% python3 -q
>>> import numpy as np
>>> from numpy import linalg as LA
>>> np.set_printoptions(precision=3, suppress=True, linewidth=120, sign=" ")
>>> J = np.loadtxt("arr.csv", delimiter=",")
>>> J
array([[-1.,  1., -1., -3., -2., -3.,  0.,  0.,  0.],
       [ 3.,  0.,  3.,  2., -3., -2.,  0.,  0.,  0.],
       [ 3., -3., -2.,  1., -3.,  2.,  0.,  0.,  0.],
       [ 3., -2., -2., -3., -2., -2.,  0.,  0.,  0.],
       [-1.,  1., -2., -1., -1.,  0.,  0.,  0.,  0.],
       [ 2., -1.,  0.,  2.,  2.,  1.,  0.,  0.,  0.],
       [ 0.,  0.,  0.,  0.,  0.,  0.,  2.,  0.,  0.],
       [ 0.,  0.,  0.,  0.,  0.,  0.,  0.,  0.,  2.],
       [ 0.,  0.,  0.,  0.,  0.,  0.,  0.,  2.,  1.]])
>>> rng = np.random.default_rng(61)
>>> z = rng.permutation(9)
>>> z
array([ 3,  4,  6,  7,  8,  0,  2,  1,  5])
>>> out = J[z][:, z]
>>> round(float(LA.det(out)), 3), np.round(LA.det(J[z]), 3)
(-3440.0, np.float64(3440.0))
>>> J @ J
array([[-12.,   9.,  16.,   9.,   4.,   2.,   0.,   0.,   0.],
       [ 11., -11.,  -7., -13., -20.,  -9.,   0.,   0.,   0.],
       [ -8.,   2.,  -4., -13.,  14.,  -7.,   0.,   0.,   0.],
       [-26.,  15.,   5.,  -8.,  10.,  -5.,   0.,   0.,   0.],
       [ -4.,   6.,  12.,   7.,   8.,  -1.,   0.,   0.,   0.],
       [  1.,  -1., -13., -14.,  -5.,  -7.,   0.,   0.,   0.],
       [  0.,   0.,   0.,   0.,   0.,   0.,   4.,   0.,   0.],
       [  0.,   0.,   0.,   0.,   0.,   0.,   0.,   4.,   2.],
       [  0.,   0.,   0.,   0.,   0.,   0.,   0.,   2.,   5.]])
>>> x0 = np.array([0, 0, 0, 3, 3, 2, 2, 1, 1])
>>> y = J @ x0
>>> b, lr = np.zeros(9), 1 / LA.norm(J, 2) ** 2
>>> for i in range(3):
...     b -= lr * J.T @ (J @ b - y)
...     if i % 1 == 0: print(i, round(LA.norm(J @ b - y), 3))
... 
0 7.197
1 5.111
2 4.481
>>> round(LA.cond(J), 3)
np.float64(20.78)
>>> out = np.array([[2, 4],
...     [1, 5],
...     [2, 1],
...     [4, 0],
...     [5, 1],
...     [4, 2],
...     [4, 5],
...     [5, 1],
...     [4, 4]])
>>> np.einsum("ik,kj->ij", J, out)
array([[-37.,  -8.],
       [ -3.,   8.],
       [ -4.,  -4.],
       [-30.,  -6.],
       [-14.,  -2.],
       [ 25.,   7.],
       [  8.,  10.],
       [  8.,   8.],
       [ 14.,   6.]])
>>> J @ out
array([[-37.,  -8.],
       [ -3.,   8.],
       [ -4.,  -4.],
       [-30.,  -6.],
       [-14.,  -2.],
       [ 25.,   7.],
       [  8.,  10.],
       [  8.,   8.],
       [ 14.,   6.]])
>>> LA.matrix_rank(J @ out)
np.int64(2)
>>> np.einsum("ij->j", J)
array([ 9., -4., -4., -2., -9., -4.,  2.,  2.,  3.])
>>> W0 = np.loadtxt("w.csv", delimiter=",")
>>> W0
array([[-1.3  , -0.7  , -1.   , -0.6  , -0.9  ,  0.9  , -1.372],
       [-0.1  , -0.4  ,  0.8  ,  0.9  , -0.6  , -0.9  , -0.813],
       [ 1.   , -1.1  , -0.8  , -0.1  ,  0.5  ,  1.   , -2.197],
       [-0.7  ,  0.9  , -1.   , -0.2  , -0.9  ,  0.8  ,  1.832],
       [-2.1  ,  3.7  ,  0.3  , -0.6  , -0.2  ,  0.6  ,  7.394],
       [-0.9  , -0.8  , -0.1  ,  0.2  , -0.2  , -0.1  , -1.638],
       [ 0.4  ,  0.4  ,  0.   , -0.5  ,  0.   , -0.7  ,  0.78 ],
       [-0.8  , -0.8  , -0.7  , -0.8  , -0.3  , -0.8  , -1.556],
       [ 1.2  , -0.8  ,  1.   , -0.7  , -0.1  , -0.8  , -1.6  ],
       [ 0.7  , -1.7  , -0.7  , -0.1  ,  0.8  , -0.1  , -3.392],
       [ 0.   ,  2.2  ,  0.7  ,  0.1  , -1.   , -2.1  ,  4.431],
       [ 0.1  ,  0.4  , -1.   ,  0.3  , -1.2  , -0.4  ,  0.827],
       [-0.2  , -2.3  ,  1.2  , -0.9  ,  0.2  ,  0.2  , -4.597],
       [ 0.2  ,  1.7  , -0.3  ,  0.8  , -0.3  ,  0.4  ,  3.385],
       [ 1.2  , -0.6  ,  0.4  ,  0.1  ,  1.1  ,  0.9  , -1.182],
       [ 0.8  , -1.   ,  0.4  , -0.1  ,  0.3  ,  0.2  , -2.002],
       [-0.6  , -0.2  , -0.1  ,  0.6  , -0.3  ,  1.3  , -0.378],
       [ 1.2  ,  0.4  ,  1.   ,  0.2  ,  0.2  ,  0.8  ,  0.816],
       [-0.8  ,  1.6  ,  0.1  ,  1.4  ,  0.5  ,  0.6  ,  3.179],
       [-0.8  , -0.6  , -0.4  ,  1.4  ,  0.9  , -0.9  , -1.185],
       [ 1.7  ,  1.2  ,  0.1  , -0.9  , -0.4  , -1.9  ,  2.393],
       [-0.6  ,  0.8  ,  1.1  , -1.5  ,  0.7  , -1.2  ,  1.567],
       [ 1.5  , -0.7  ,  1.7  , -1.8  , -1.2  ,  0.   , -1.439],
       [-1.6  , -0.1  ,  0.   ,  1.6  ,  0.3  ,  0.2  , -0.185],
       [-1.   ,  0.   ,  0.   , -1.3  ,  0.4  , -1.3  , -0.013],
       [ 0.   , -2.4  , -1.   , -0.1  ,  0.1  ,  1.1  , -4.754],
       [ 0.5  ,  0.2  , -2.6  , -0.6  , -0.5  ,  0.   ,  0.39 ],
       [-1.3  ,  0.4  , -0.6  , -0.8  , -1.   , -0.2  ,  0.811],
       [ 0.6  ,  0.7  , -0.8  , -0.7  ,  2.2  , -0.5  ,  1.438],
       [ 0.   , -0.8  , -0.7  ,  0.6  , -0.3  , -0.5  , -1.613]])
>>> C2 = np.cov(W0, rowvar=False)
>>> np.median(W0, axis=0)
array([ 0.   , -0.15 , -0.05 , -0.1  , -0.15 , -0.05 , -0.281])
>>> np.polyfit(W0[:, 2], W0[:, 6], 1)
array([ 0.161, -0.006])
>>> round(np.log10(LA.cond(W0)))
2
>>> [round(float(x), 3) for x in LA.svd(W0, compute_uv=False)[:3]]
[15.699, 6.043, 4.723]
>>> proj = W0 @ LA.solve(W0.T @ W0, W0.T)
>>> np.round(proj @ W0[:, 4], 3) + 0
array([-0.9, -0.6,  0.5, -0.9, -0.2, -0.2,  0. , -0.3, -0.1,  0.8, -1. , -1.2,  0.2, -0.3,  1.1,  0.3, -0.3,  0.2,
        0.5,  0.9, -0.4,  0.7, -1.2,  0.3,  0.4,  0.1, -0.5, -1. ,  2.2, -0.3])
>>> np.round(LA.eigvalsh(proj), 3) + 0
array([ 0.,  0.,  0.,  0.,  0.,  0.,  0.,  0.,  0.,  0.,  0.,  0.,  0.,  0.,  0.,  0.,  0.,  0.,  0.,  0.,  0.,  0.,
        0.,  1.,  1.,  1.,  1.,  1.,  1.,  1.])
>>> feats = np.load("m.npy")
>>> feats
array([[ 3., -2., -2.,  2.,  2.,  2.],
       [ 0., -1., -1.,  1.,  1., -1.],
       [ 0.,  0.,  3., -5.,  1.,  3.],
       [ 0.,  0.,  4., -2.,  1.,  0.],
       [ 0.,  0., -9.,  2., -1.,  9.],
       [ 0.,  0., -9.,  3., -3., -6.]])
>>> round(float(LA.norm(feats[5], 1)), 3), round(float(LA.norm(feats[5], np.inf)), 3)
(21.0, 9.0)
>>> round(float(LA.norm(feats) ** 2 / LA.norm(feats, 2) ** 2), 3)
1.73
>>> LA.norm(feats, axis=1)
array([  5.385,   2.236,   6.633,   4.583,  12.923,  11.619])
>>> C2 = feats.T @ feats
>>> LA.eigvalsh(C2)[::-1]
array([ 231.759,  135.252,   24.07 ,    8.63 ,    1.288,    0.001])
>>> arr = np.load("a.npy")
>>> arr
array([[ 2,  1,  0],
       [ 1,  2,  1],
       [ 0,  1,  2]])
>>> arr.shape
(3, 3)
>>> LA.matrix_rank(arr)
np.int64(3)
>>> arr.sum(axis=0)
array([ 3,  4,  3])
>>> arr.mean(axis=0)
array([ 1.   ,  1.333,  1.   ])
>>> np.diff(arr, axis=0)
array([[-1,  1,  1],
       [-1, -1,  1]])
>>> x0 = np.array([3, -1, -1])
>>> y = arr @ x0
>>> b, lr = np.zeros(3), 1 / LA.norm(arr, 2) ** 2
>>> for i in range(3):
...     b -= lr * arr.T @ (arr @ b - y)
...     if i % 1 == 0: print(i, round(LA.norm(arr @ b - y), 3))
... 
0 3.84
1 2.616
2 1.846
>>> round(float(LA.cond(arr)), 3)
5.828
>>> b
array([ 1.653,  0.104, -1.214])
>>> np.round(LA.det(arr[::-1]), 3)
np.float64(-4.0)
>>> LA.eigvals(arr)
array([ 3.414,  2.   ,  0.586])
>>> np.einsum("ij,ji->", arr, arr)
np.int64(16)
>>> np.kron(np.eye(2, dtype=int), arr)
array([[ 2,  1,  0,  0,  0,  0],
       [ 1,  2,  1,  0,  0,  0],
       [ 0,  1,  2,  0,  0,  0],
       [ 0,  0,  0,  2,  1,  0],
       [ 0,  0,  0,  1,  2,  1],
       [ 0,  0,  0,  0,  1,  2]])
>>> np.poly(arr)
array([ 1., -6., 10., -4.])
